In [1]: import numpy as np

In [2]: np.set_printoptions(suppress=True, linewidth=200)

In [3]: F = np.array([[3, 1, -3, -3, -2, 2],
   ...:     [-2, -3, 2, 0, -3, -3],
   ...:     [-7, -14, 7, -3, -17, -13]])

In [4]: U, s, vt = np.linalg.svd(F)

In [5]: print(s.round(2) + 0)
[28.23  5.92  0.  ]

In [6]: print(np.argmax(s[:-1] / (s[1:] + 1e-6)) + 1)
2

In [7]: Y = U[:, :2] @ np.diag(s[:2]) @ vt[:2]

In [8]: print(round(np.linalg.norm(F - Y) / np.linalg.norm(F), 2))
0.0

In [9]: print(np.round(np.linalg.norm(F - Y, 2), 2), round(float(s[2]), 2))
0.0 0.0

In [10]: U, s, vt = np.linalg.svd(F)

In [11]: evecs = vt[:(s > 1e-8).sum()]

In [12]: rng = np.random.default_rng(953592)

In [13]: vec = F[2] + 5 * F[0] + rng.integers(2) * np.eye(6)[3]

In [14]: print(vec)
[  8.  -9.  -8. -17. -27.  -3.]

In [15]: print(round(float(np.linalg.norm(vec - evecs.T @ evecs @ vec)), 2))
0.83

In [16]: print(np.round(np.diag(evecs.T @ evecs), 2))
[0.27 0.26 0.27 0.3  0.62 0.27]

In [17]: print(np.linalg.matrix_rank(np.vstack([F, vec])))
3

In [18]: W0 = np.loadtxt("sample8.csv", delimiter=",")

In [19]: print(W0)
[[-2. -1.  0.  1.  2.]
 [ 3.  4.  5.  6.  7.]
 [ 8.  9. 10. 11. 12.]]

In [20]: U, s, vt = np.linalg.svd(W0)

In [21]: print(np.argmax(s[:-1] / (s[1:] + 1e-6)) + 1)
2

In [22]: Y = U[:, :2] @ np.diag(s[:2]) @ vt[:2]

In [23]: print(Y.round(2) + 0)
[[-2. -1.  0.  1.  2.]
 [ 3.  4.  5.  6.  7.]
 [ 8.  9. 10. 11. 12.]]

In [24]: print(np.linalg.matrix_rank(Y))
2

In [25]: print(round(np.abs(W0 - Y).max(), 2))
0.0

In [26]: r0, r1 = W0[2], W0[1]

In [27]: print(r0 @ r1)
260.0

In [28]: print(r0 @ r0)
510.0

In [29]: pr = (r0 @ r1) / (r0 @ r0) * r0

In [30]: print(np.round(r1 - pr, 2))
[-1.08 -0.59 -0.1   0.39  0.88]

In [31]: print(np.linalg.matrix_rank(np.outer(r0, r1)))
1

In [32]: print(round(np.linalg.norm(r0 + r1) ** 2 + np.linalg.norm(r0 - r1) ** 2, 2))
1290.0

In [33]: print(round(float((r1 - pr) @ r0), 2))
0.0

In [34]: print(pr.round(2))
[4.08 4.59 5.1  5.61 6.12]

In [35]: print(np.outer(r0, r1))
[[24. 32. 40. 48. 56.]
 [27. 36. 45. 54. 63.]
 [30. 40. 50. 60. 70.]
 [33. 44. 55. 66. 77.]
 [36. 48. 60. 72. 84.]]

In [36]: W = np.array([[-1, -4, 6, 0],
    ...:     [-7, 5, -1, -6],
    ...:     [-7, -2, 6, 6],
    ...:     [-2, 2, -4, 0],
    ...:     [-3, 3, 5, 2]])

In [37]: b = np.array([0, 3, 4, -5])

In [38]: H = np.maximum(W0 @ W + b, 0)

In [39]: print(np.linalg.matrix_rank(H))
3

In [40]: print((H > 0).astype(int))
[[1 1 0 1]
 [0 1 1 1]
 [0 1 1 1]]

In [41]: print(H)
[[  1.  14.   0.   5.]
 [  0.  34.  59.  15.]
 [  0.  54. 119.  25.]]

In [42]: basis = np.array([[1, 0, -2], [2, -1, 2], [2, -2, -2], [1, 2, -2]])

In [43]: print(W @ basis)
[[  3  -8 -18]
 [ -5 -15  38]
 [  7   2 -14]
 [ -6   6  16]
 [ 15  -9  -2]]

In [44]: print((H @ basis).round(6).argmax(axis=1))
[0 0 0]

In [45]: print(H @ basis)
[[  34.   -4.   16.]
 [ 201. -122.  -80.]
 [ 371. -242. -180.]]

In [46]: A = np.load("x.npy")

In [47]: print(A)
[[-0.5   0.7  -2.35]
 [ 0.2   1.1   1.17]
 [ 0.1   1.4   0.55]
 [-1.6   0.   -7.96]
 [ 0.8   0.3   4.15]
 [-0.5  -0.3  -2.32]
 [-0.5  -1.6  -2.53]
 [ 0.    1.3   0.23]
 [ 0.7  -0.5   3.68]
 [ 0.1   0.2   0.47]
 [ 1.5  -0.8   7.56]
 [ 0.3   0.7   1.66]]

In [48]: rk = np.linalg.matrix_rank(W0)

In [49]: print(rk)
2

In [50]: N = np.linalg.svd(W0)[2][rk:].T

In [51]: print(np.round(W0 @ N, 2) + 0)
[[0. 0. 0.]
 [0. 0. 0.]
 [0. 0. 0.]]

In [52]: print([int(np.linalg.matrix_rank(np.delete(W0, i, axis=0))) for i in range(3)])
[2, 2, 2]

In [53]: print(np.round(N @ N.T, 2) + 0)
[[ 0.4 -0.4 -0.2  0.   0.2]
 [-0.4  0.7 -0.2 -0.1  0. ]
 [-0.2 -0.2  0.8 -0.2 -0.2]
 [ 0.  -0.1 -0.2  0.7 -0.4]
 [ 0.2  0.  -0.2 -0.4  0.4]]

In [54]: z = A[:, 2] > np.median(A[:, 2])

In [55]: r0 = A[z].mean(axis=0) - A[~z].mean(axis=0)

In [56]: print(np.argsort(-np.abs(r0).round(6), kind="stable"))
[2 0 1]

In [57]: print(z.astype(int))
[0 1 1 0 1 0 0 0 1 0 1 1]

In [58]: data = np.loadtxt("test9.csv", delimiter=",")

In [59]: print(data)
[[ 0.83  2.02  1.23]
 [-0.42  0.11  0.5 ]
 [ 2.59  1.29 -0.36]
 [ 5.8   6.34  3.88]]

In [60]: Y = np.c_[data[:, :2] @ np.array([[0, 0], [3, -3]]), np.array([-1, -2, -2, 2])]

In [61]: print(Y.round(2))
[[  6.06  -6.06  -1.  ]
 [  0.33  -0.33  -2.  ]
 [  3.87  -3.87  -2.  ]
 [ 19.02 -19.02   2.  ]]

In [62]: print(np.round(np.linalg.norm(Y - data @ np.linalg.lstsq(data, Y)[0], axis=0), 2) + 0)
[0.   0.   2.76]

In [63]: print(np.round(np.linalg.lstsq(data, Y[:, 0])[0], 2) + 0)
[0. 3. 0.]

In [64]: mat = np.loadtxt("data.csv", delimiter=",")

In [65]: print(mat)
[[ 5. -5. -1.  3.  5.  5.  0.]
 [ 2. -3.  1.  4.  1.  4.  0.]
 [ 5. -1.  2.  4.  3.  4.  0.]
 [ 0.  0.  0.  1.  3.  5.  1.]
 [ 0.  0.  0.  4.  0.  0.  3.]
 [ 0.  0.  0.  2.  4.  3.  3.]
 [ 0.  0.  0.  2.  0.  2.  3.]]

In [66]: z = rng.permutation(7)

In [67]: print(z)
[5 4 2 1 6 0 3]

In [68]: Y = mat[z][:, z]

In [69]: print(np.round(np.linalg.det(Y), 2), np.round(np.linalg.det(mat[z]), 2))
-4042.0 -4042.0

In [70]: print(np.trace(Y))
11.0

In [71]: print(np.round(np.sort(np.abs(np.linalg.eigvals(Y))), 2))
[1.21 2.25 2.92 2.92 4.37 4.37 9.13]

In [72]: r0 = np.array([3, 2, 3, 4, 5, 3, 1])

In [73]: Y = mat + np.outer(r0, np.eye(7)[2])

In [74]: print(np.linalg.matrix_rank(Y - mat))
1

In [75]: print(Y)
[[ 5. -5.  2.  3.  5.  5.  0.]
 [ 2. -3.  3.  4.  1.  4.  0.]
 [ 5. -1.  5.  4.  3.  4.  0.]
 [ 0.  0.  4.  1.  3.  5.  1.]
 [ 0.  0.  5.  4.  0.  0.  3.]
 [ 0.  0.  3.  2.  4.  3.  3.]
 [ 0.  0.  1.  2.  0.  2.  3.]]

In [76]: print(np.linalg.matrix_rank(np.linalg.inv(Y) - np.linalg.inv(mat), tol=1e-8))
1

In [77]: def softmax(z):
    ...:     e = np.exp(z - z.max(axis=-1, keepdims=True))
    ...:     return e / e.sum(axis=-1, keepdims=True)
    ...: 

In [78]: print(np.round(softmax(10 * mat[4]), 2) + 0)
[0. 0. 0. 1. 0. 0. 0.]

In [79]: print(np.round(softmax(mat[4] + -3), 2))
[0.01 0.01 0.01 0.69 0.01 0.01 0.25]

In [80]: S = mat @ mat.T / np.sqrt(7)

In [81]: print(np.round(softmax(S)[4] @ mat, 2))
[ 0.23 -0.15  0.08  3.83  0.31  0.47  2.81]

In [82]: print(np.round(softmax(S + np.triu(np.full(S.shape, -np.inf), 1)), 2) + 0)
[[1.   0.   0.   0.   0.   0.   0.  ]
 [0.99 0.01 0.   0.   0.   0.   0.  ]
 [0.82 0.   0.18 0.   0.   0.   0.  ]
 [0.91 0.   0.02 0.06 0.   0.   0.  ]
 [0.01 0.03 0.03 0.   0.93 0.   0.  ]
 [0.72 0.   0.02 0.02 0.   0.23 0.  ]
 [0.1  0.1  0.1  0.07 0.15 0.32 0.15]]

In [83]: Y = np.linalg.inv(mat)

In [84]: print(np.round(np.linalg.det(mat) * Y, 2))
[[ -470.  1034.  -752.   156.   115.   776.  -943.]
 [   94.  1410.  -658. -1734. -1356.  1324.   610.]
 [ 1222. -1880.  -470.  2484.  2453. -2568.  -713.]
 [   -0.    -0.    -0. -1032. -1849.   774.  1419.]
 [   -0.    -0.    -0.   258.   -43. -1204.  1161.]
 [   -0.    -0.    -0. -1032.   172.   774.  -602.]
 [   -0.    -0.    -0.  1376.  1118. -1032. -1892.]]

In [85]: print(np.round(np.linalg.slogdet(mat)[0], 2))
-1.0

In [86]: print(round(np.linalg.cond(mat), 2))
26.05

In [87]: print((np.abs(Y) > 1e-9).astype(int))
[[1 1 1 1 1 1 1]
 [1 1 1 1 1 1 1]
 [1 1 1 1 1 1 1]
 [0 0 0 1 1 1 1]
 [0 0 0 1 1 1 1]
 [0 0 0 1 1 1 1]
 [0 0 0 1 1 1 1]]

In [88]: print(np.round(np.linalg.det(mat) * np.linalg.det(Y), 2))
1.0

In [89]: print(np.round(mat @ Y, 2) + 0)
[[1. 0. 0. 0. 0. 0. 0.]
 [0. 1. 0. 0. 0. 0. 0.]
 [0. 0. 1. 0. 0. 0. 0.]
 [0. 0. 0. 1. 0. 0. 0.]
 [0. 0. 0. 0. 1. 0. 0.]
 [0. 0. 0. 0. 0. 1. 0.]
 [0. 0. 0. 0. 0. 0. 1.]]

In [90]: print(Y.round(2))
[[ 0.12 -0.26  0.19 -0.04 -0.03 -0.19  0.23]
 [-0.02 -0.35  0.16  0.43  0.34 -0.33 -0.15]
 [-0.3   0.47  0.12 -0.61 -0.61  0.64  0.18]
 [ 0.    0.    0.    0.26  0.46 -0.19 -0.35]
 [ 0.    0.    0.   -0.06  0.01  0.3  -0.29]
 [ 0.    0.    0.    0.26 -0.04 -0.19  0.15]
 [ 0.    0.    0.   -0.34 -0.28  0.26  0.47]]

In [91]: print(np.round(np.linalg.inv(Y), 2) + 0)
[[ 5. -5. -1.  3.  5.  5.  0.]
 [ 2. -3.  1.  4.  1.  4.  0.]
 [ 5. -1.  2.  4.  3.  4.  0.]
 [ 0.  0.  0.  1.  3.  5.  1.]
 [ 0.  0.  0.  4.  0.  0.  3.]
 [ 0.  0.  0.  2.  4.  3.  3.]
 [ 0.  0.  0.  2.  0.  2.  3.]]

In [92]: Y = np.array([[7, 5, 3],
    ...:     [2, -4, 7],
    ...:     [-6, -9, -2],
    ...:     [8, 1, -5],
    ...:     [1, -7, 8],
    ...:     [4, 8, -9]])

In [93]: basis = np.array([[0, -1, -2, -1, -1, 2, 2],
    ...:     [1, 2, 1, -1, -1, 1, -1],
    ...:     [-2, 1, -2, 2, 2, 0, 2]])

In [94]: arr = Y @ basis + 0.1 * rng.normal(size=(6, 7))

In [95]: print(arr.round(2))
[[ -0.94   5.95 -15.05  -5.81  -6.02  19.    14.88]
 [-18.    -3.05 -21.96  16.11  16.08  -0.06  21.94]
 [ -5.03 -13.99   6.99  10.92  10.9  -21.03  -7.19]
 [ 10.74 -11.    -5.01 -18.97 -19.12  17.1    4.98]
 [-22.98  -6.96 -25.05  21.94  21.94  -5.23  24.99]
 [ 25.78   3.02  18.24 -30.15 -29.99  15.89 -18.18]]

In [96]: Y = np.array([[2, 1, 2],
    ...:     [1, -2, -3],
    ...:     [0, -2, 0],
    ...:     [2, 2, -2],
    ...:     [-2, 3, 1],
    ...:     [-2, -2, -1],
    ...:     [3, 0, 2]])

In [97]: print(np.round(np.einsum("ij,ij->i", arr, arr), 2))
[ 915.18 1815.45 1001.79 1304.33 2818.96 3398.44]

In [98]: np.einsum("ij,ij->", arr, Y)
ValueError: operands could not be broadcast together with remapped shapes [original->remapped]: (6,7)->(6,7) (7,3)->(7,3) 


In [99]: print(np.linalg.matrix_rank(np.vstack([arr, Y.T])))
7

In [100]: X = np.load("case0.npy")

In [101]: print(X)
[[ 3.   -0.78  0.61  1.61  1.  ]
 [ 3.   -1.66  0.17  1.17  1.  ]
 [ 3.    3.17  2.59  3.59  1.  ]
 [ 3.   -2.82 -0.41  0.59  1.  ]
 [ 3.    2.14  2.07  3.07  1.  ]
 [ 3.   -0.55  0.73  1.73  1.  ]
 [ 3.   -2.26 -0.13  0.87  1.  ]
 [ 3.   -1.99  0.01  1.01  1.  ]
 [ 3.    2.54  2.27  3.27  1.  ]
 [ 3.    1.51  1.76  2.76  1.  ]
 [ 3.    2.94  2.47  3.47  1.  ]
 [ 3.    0.75  1.38  2.38  1.  ]
 [ 3.    1.    1.5   2.5   1.  ]
 [ 3.   -1.13  0.43  1.43  1.  ]
 [ 3.   -0.1   0.95  1.95  1.  ]
 [ 3.   -1.09  0.46  1.46  1.  ]
 [ 3.    2.28  2.14  3.14  1.  ]
 [ 3.    3.48  2.74  3.74  1.  ]
 [ 3.   -0.4   0.8   1.8   1.  ]
 [ 3.   -2.15 -0.08  0.92  1.  ]
 [ 3.    2.69  2.34  3.34  1.  ]
 [ 3.    2.34  2.17  3.17  1.  ]]

In [102]: Y = X / np.linalg.norm(X, axis=1, keepdims=True)

In [103]: cov = Y @ Y.T

In [104]: print((cov - 2 * np.eye(22)).round(6).argmax(axis=1))
[ 5  7 10  6 16 18 19 19 20 12  2 12 11 15 18 13 21  2  5  6  8 16]

In [105]: print(cov[6].round(2))
[0.89 0.98 0.22 0.99 0.36 0.85 1.   1.   0.3  0.46 0.25 0.6  0.55 0.94 0.77 0.93 0.34 0.19 0.83 1.   0.28 0.33]

In [106]: r0 = np.array([4, 8, 6]) + 0.5

In [107]: E = np.eye(3) - 2 * np.outer(r0, r0) / (r0 @ r0)

In [108]: print(E.round(2))
[[ 0.7  -0.57 -0.43]
 [-0.57 -0.07 -0.82]
 [-0.43 -0.82  0.37]]

In [109]: ev, evecs = np.linalg.eigvalsh(E)
ValueError: too many values to unpack (expected 2)


In [110]: ev, evecs = np.linalg.eigh(E)

In [111]: print(np.round(np.linalg.eigvalsh(E @ E), 2))
[1. 1. 1.]

In [112]: print(np.round(np.linalg.eigvalsh(E + -2 * np.eye(3)), 2))
[-3. -1. -1.]

In [113]: print(round(ev.sum(), 2), np.round(np.trace(E), 2))
1.0 1.0

In [114]: print(ev.round(2))
[-1.  1.  1.]

In [115]: print(np.round(np.linalg.svd(E, compute_uv=False), 2))
[1. 1. 1.]

In [116]: print(np.round(evecs @ np.diag(ev) @ evecs.T, 2))
[[ 0.7  -0.57 -0.43]
 [-0.57 -0.07 -0.82]
 [-0.43 -0.82  0.37]]

In [117]: print(np.round(evecs.T @ evecs, 2) + 0)
[[1. 0. 0.]
 [0. 1. 0.]
 [0. 0. 1.]]
